% ipython --no-banner

In [1]: import numpy as np

In [2]: from numpy import linalg as LA

In [3]: np.set_printoptions(precision=1, suppress=True, linewidth=100, legacy="1.25")

In [4]: def rd(a):
   ...:     return np.round(a, 1) + 0
   ...: 

In [5]: m1 = np.vander(np.arange(6) - 4, 4, increasing=True)

In [6]: m1
Out[6]: 
array([[  1,  -4,  16, -64],
       [  1,  -3,   9, -27],
       [  1,  -2,   4,  -8],
       [  1,  -1,   1,  -1],
       [  1,   0,   0,   0],
       [  1,   1,   1,   1]])

In [7]: x = np.array([2, 1, 1, 2])

In [8]: y = m1 @ x

In [9]: rd(LA.pinv(m1) @ m1)
Out[9]: 
array([[1., 0., 0., 0.],
       [0., 1., 0., 0.],
       [0., 0., 1., 0.],
       [0., 0., 0., 1.]])

In [10]: y
Out[10]: array([-114,  -46,  -12,    0,    2,    6])

In [11]: rng = np.random.default_rng(295631)

In [12]: y = y + 0.1 * rng.normal(size=6)

In [13]: rd(y)
Out[13]: array([-114. ,  -46.1,  -12.1,    0.1,    2. ,    6. ])

In [14]: c, *_ = LA.lstsq(m1, y)

In [15]: [round(float(LA.norm(LA.solve(m1.T @ m1 + lam * np.eye(4), m1.T @ y))), 2) for lam in (0, 1, 10, 100)]
Out[15]: [3.14, 2.75, 2.0, 1.68]

In [16]: c.round()
Out[16]: array([2., 1., 1., 2.])

In [17]: rd(m1.T @ (y - m1 @ c))
Out[17]: array([0., 0., 0., 0.])

In [18]: round(np.log10(LA.cond(m1)))
Out[18]: 2

In [19]: left, sig, Vh = LA.svd(m1)

In [20]: rd(sig)
Out[20]: array([72.6,  3.8,  1.7,  1.1])

In [21]: Y = left[:, :1] @ np.diag(sig[:1]) @ Vh[:1]

In [22]: rd(Y)
Out[22]: 
array([[  1.3,  -4.6,  17. , -63.7],
       [  0.6,  -2. ,   7.3, -27.5],
       [  0.2,  -0.6,   2.3,  -8.6],
       [  0. ,  -0.1,   0.3,  -1.3],
       [  0. ,   0. ,   0. ,   0. ],
       [  0. ,   0.1,  -0.2,   0.7]])

In [23]: A = np.load("case11.npy")

In [24]: A
Out[24]: 
array([[-1., -2.,  0.,  0.,  0.,  0., -2., -2.,  0.,  0.,  0.,  0.,  0.,  0.,  0.,  0.],
       [-2., -1.,  0.,  0.,  0.,  0., -2., -2.,  0.,  0.,  0.,  0.,  0.,  0.,  0.,  0.],
       [ 0.,  0., -1.,  0., -2., -2.,  0.,  0., -2.,  0., -2.,  0., -2.,  0.,  0.,  0.],
       [ 0.,  0.,  0., -1.,  0.,  0.,  0.,  0.,  0., -2.,  0., -2.,  0., -2., -2., -2.],
       [ 0.,  0., -2.,  0., -1., -2.,  0.,  0., -2.,  0., -2.,  0., -2.,  0.,  0.,  0.],
       [ 0.,  0., -2.,  0., -2., -1.,  0.,  0., -2.,  0., -2.,  0., -2.,  0.,  0.,  0.],
       [-2., -2.,  0.,  0.,  0.,  0., -1., -2.,  0.,  0.,  0.,  0.,  0.,  0.,  0.,  0.],
       [-2., -2.,  0.,  0.,  0.,  0., -2., -1.,  0.,  0.,  0.,  0.,  0.,  0.,  0.,  0.],
       [ 0.,  0., -2.,  0., -2., -2.,  0.,  0., -1.,  0., -2.,  0., -2.,  0.,  0.,  0.],
       [ 0.,  0.,  0., -2.,  0.,  0.,  0.,  0.,  0., -1.,  0., -2.,  0., -2., -2., -2.],
       [ 0.,  0., -2.,  0., -2., -2.,  0.,  0., -2.,  0., -1.,  0., -2.,  0.,  0.,  0.],
       [ 0.,  0.,  0., -2.,  0.,  0.,  0.,  0.,  0., -2.,  0., -1.,  0., -2., -2., -2.],
       [ 0.,  0., -2.,  0., -2., -2.,  0.,  0., -2.,  0., -2.,  0., -1.,  0.,  0.,  0.],
       [ 0.,  0.,  0., -2.,  0.,  0.,  0.,  0.,  0., -2.,  0., -2.,  0., -1., -2., -2.],
       [ 0.,  0.,  0., -2.,  0.,  0.,  0.,  0.,  0., -2.,  0., -2.,  0., -2., -1., -2.],
       [ 0.,  0.,  0., -2.,  0.,  0.,  0.,  0.,  0., -2.,  0., -2.,  0., -2., -2., -1.]])

In [25]: W1 = np.array([[1, 3, -2, 0],
    ...:     [2, -2, 0, 2],
    ...:     [-1, -2, -3, 3],
    ...:     [2, 3, -1, -3],
    ...:     [-3, 1, -3, -1],
    ...:     [3, -1, -3, 2],
    ...:     [1, 1, -1, -2],
    ...:     [-1, 2, 1, 0],
    ...:     [0, -2, -3, 3],
    ...:     [-3, 3, -2, -2],
    ...:     [-3, -2, 3, 1],
    ...:     [2, -3, -3, -1],
    ...:     [0, -1, -2, -3],
    ...:     [-3, -2, -2, 1],
    ...:     [2, 3, 3, -3],
    ...:     [2, 3, 0, 1]])

In [26]: c = np.array([7, 0, 8, 1])

In [27]: act = np.maximum(A @ W1 + c, 0)

In [28]: act
Out[28]: 
array([[ 2.,  0., 10.,  1.],
       [ 3.,  0., 12.,  3.],
       [14., 12., 27.,  0.],
       [ 5.,  0., 17., 12.],
       [12., 15., 27.,  0.],
       [18., 13., 27.,  0.],
       [ 2.,  0., 11.,  0.],
       [ 0.,  0., 13.,  1.],
       [15., 12., 27.,  0.],
       [ 0.,  0., 16., 13.],
       [12., 12., 33.,  0.],
       [ 5.,  0., 15., 14.],
       [15., 13., 28.,  0.],
       [ 0.,  0., 16., 16.],
       [ 5.,  0., 21., 12.],
       [ 5.,  0., 18., 16.]])

In [29]: cent = np.array([[-3, -8], [4, -8], [-8, 7], [-8, -6]])

In [30]: act @ cent
Out[30]: 
array([[ -94.,   48.],
       [-129.,   42.],
       [-210.,  -19.],
       [-247.,    7.],
       [-192.,  -27.],
       [-218.,  -59.],
       [ -94.,   61.],
       [-112.,   85.],
       [-213.,  -27.],
       [-232.,   34.],
       [-252.,   39.],
       [-247.,  -19.],
       [-217.,  -28.],
       [-256.,   16.],
       [-279.,   35.],
       [-287.,  -10.]])
